% ipython --no-banner

In [1]: import numpy as np

In [2]: from numpy import linalg as LA

In [3]: np.set_printoptions(precision=2, suppress=True, linewidth=100)

In [4]: def rd(a):
   ...:     return np.round(a, 2) + 0
   ...: 

In [5]: J = np.load("test14.npy")

In [6]: rd(J)
Out[6]: 
array([[-0.19,  0.62, -0.12],
       [ 0.56, -0.43, -0.58],
       [ 0.28,  0.61, -0.54],
       [-0.75, -0.25, -0.6 ]])

In [7]: Y = np.c_[J[:, :1] @ np.array([[-4]]), np.array([3, 1, 5, 2])]

In [8]: rd(Y)
Out[8]: 
array([[ 0.75,  3.  ],
       [-2.26,  1.  ],
       [-1.13,  5.  ],
       [ 3.01,  2.  ]])

In [9]: print(rd(LA.lstsq(J, Y[:, 0])[0]))
[-4.  0.  0.]

In [10]: LA.matrix_rank(np.c_[J, Y])
Out[10]: np.int64(4)

In [11]: print(rd(LA.norm(LA.qr(J)[0].T @ Y, axis=0) ** 2 / ((Y ** 2).sum(axis=0) + 1e-12)))
[1. 1.]

In [12]: rd(LA.norm(Y - J @ LA.lstsq(J, Y)[0], axis=0))
Out[12]: array([0.  , 0.05])

In [13]: LA.matrix_rank(Y)
Out[13]: np.int64(2)

In [14]: hat = Y @ LA.solve(Y.T @ Y, Y.T)

In [15]: print(np.allclose(hat @ hat, hat))
True

In [16]: LA.matrix_rank(np.eye(4) - hat)
Out[16]: np.int64(2)

In [17]: x = np.array([-4, -1, 1])

In [18]: y = J @ x

In [19]: print(rd(LA.lstsq(J, y)[0]))
[-4. -1.  1.]

In [20]: rng = np.random.default_rng(6967)

In [21]: y = y + 0.1 * rng.normal(size=4)

In [22]: rd(y)
Out[22]: array([ 0.15, -2.49, -2.43,  2.69])

In [23]: coef, *_ = LA.lstsq(J, y)

In [24]: rd(J.T @ (y - J @ coef))
Out[24]: array([0., 0., 0.])

In [25]: print(rd(LA.norm(y - J @ coef)))
0.15

In [26]: rd(coef)
Out[26]: array([-4.15, -0.99,  1.09])

In [27]: Q = J.astype(float).copy()

In [28]: for j in range(3):
    ...:     Q[:, j] -= Q[:, :j] @ (Q[:, :j].T @ Q[:, j])
    ...:     Q[:, j] /= LA.norm(Q[:, j])
    ...: 

In [29]: rd(Q.T @ J)
Out[29]: 
array([[1., 0., 0.],
       [0., 1., 0.],
       [0., 0., 1.]])

In [30]: rd(Q.T @ Q)
Out[30]: 
array([[1., 0., 0.],
       [0., 1., 0.],
       [0., 0., 1.]])

In [31]: t3 = np.stack([J, 3 * J, J[::-1]])

In [32]: rd(t3.sum(axis=0))
Out[32]: 
array([[-1.51,  2.21, -1.08],
       [ 2.54, -1.12, -2.85],
       [ 1.69,  2.01, -2.72],
       [-3.2 , -0.38, -2.54]])

In [33]: X = np.array([[0.8, 0.7, -0.6],
    ...:     [-1.5, 1.7, 0.5],
    ...:     [2.3, 0.0, -0.1],
    ...:     [-0.9, 0.3, 0.3],
    ...:     [-1.3, -1.6, 0.9],
    ...:     [-0.9, 0.6, 0.5],
    ...:     [0.2, 0.3, 0.1],
    ...:     [-0.2, 1.0, 1.4],
    ...:     [0.5, 1.0, -1.7],
    ...:     [-0.5, -0.3, -0.3],
    ...:     [0.1, 0.1, -1.5],
    ...:     [0.1, -2.0, -0.6],
    ...:     [-1.4, -1.2, -0.3],
    ...:     [-0.8, 0.3, 1.3],
    ...:     [-0.9, -1.0, 1.1],
    ...:     [-1.0, 1.5, -1.8],
    ...:     [1.3, -1.4, -0.3],
    ...:     [0.3, 0.0, -0.3],
    ...:     [0.2, -2.0, 0.4],
    ...:     [1.5, 2.1, 0.1],
    ...:     [-1.1, -0.7, -2.2],
    ...:     [1.8, -0.8, 1.3],
    ...:     [-0.6, -1.6, 2.5],
    ...:     [1.6, -1.9, -1.0]])

In [34]: X[15] *= 3

In [35]: X
Out[35]: 
array([[ 0.8,  0.7, -0.6],
       [-1.5,  1.7,  0.5],
       [ 2.3,  0. , -0.1],
       [-0.9,  0.3,  0.3],
       [-1.3, -1.6,  0.9],
       [-0.9,  0.6,  0.5],
       [ 0.2,  0.3,  0.1],
       [-0.2,  1. ,  1.4],
       [ 0.5,  1. , -1.7],
       [-0.5, -0.3, -0.3],
       [ 0.1,  0.1, -1.5],
       [ 0.1, -2. , -0.6],
       [-1.4, -1.2, -0.3],
       [-0.8,  0.3,  1.3],
       [-0.9, -1. ,  1.1],
       [-3. ,  4.5, -5.4],
       [ 1.3, -1.4, -0.3],
       [ 0.3,  0. , -0.3],
       [ 0.2, -2. ,  0.4],
       [ 1.5,  2.1,  0.1],
       [-1.1, -0.7, -2.2],
       [ 1.8, -0.8,  1.3],
       [-0.6, -1.6,  2.5],
       [ 1.6, -1.9, -1. ]])

In [36]: x = np.array([0, 0, 0])

In [37]: y = X @ x

In [38]: rd(LA.lstsq(X, y)[0])
Out[38]: array([0., 0., 0.])

In [39]: rd(LA.pinv(X) @ X)
Out[39]: 
array([[1., 0., 0.],
       [0., 1., 0.],
       [0., 0., 1.]])

In [40]: rd(LA.solve(X.T @ X, X.T @ y))
Out[40]: array([0., 0., 0.])

In [41]: y = y + 0.1 * rng.normal(size=24)

In [42]: rd(y)
Out[42]: 
array([-0.08,  0.14, -0.21,  0.17,  0.06, -0.19,  0.12, -0.06, -0.06,  0.22,  0.11, -0.21,  0.02,
        0.14, -0.12,  0.15,  0.04,  0.18, -0.1 ,  0.04, -0.14, -0.02,  0.02,  0.1 ])

In [43]: coef, *_ = LA.lstsq(X, y)

In [44]: rd(X.T @ (y - X @ coef))
Out[44]: array([0., 0., 0.])

In [45]: print(rd(LA.norm(y - X @ coef)))
0.59

In [46]: print(rd(coef))
[-0.02  0.02  0.  ]
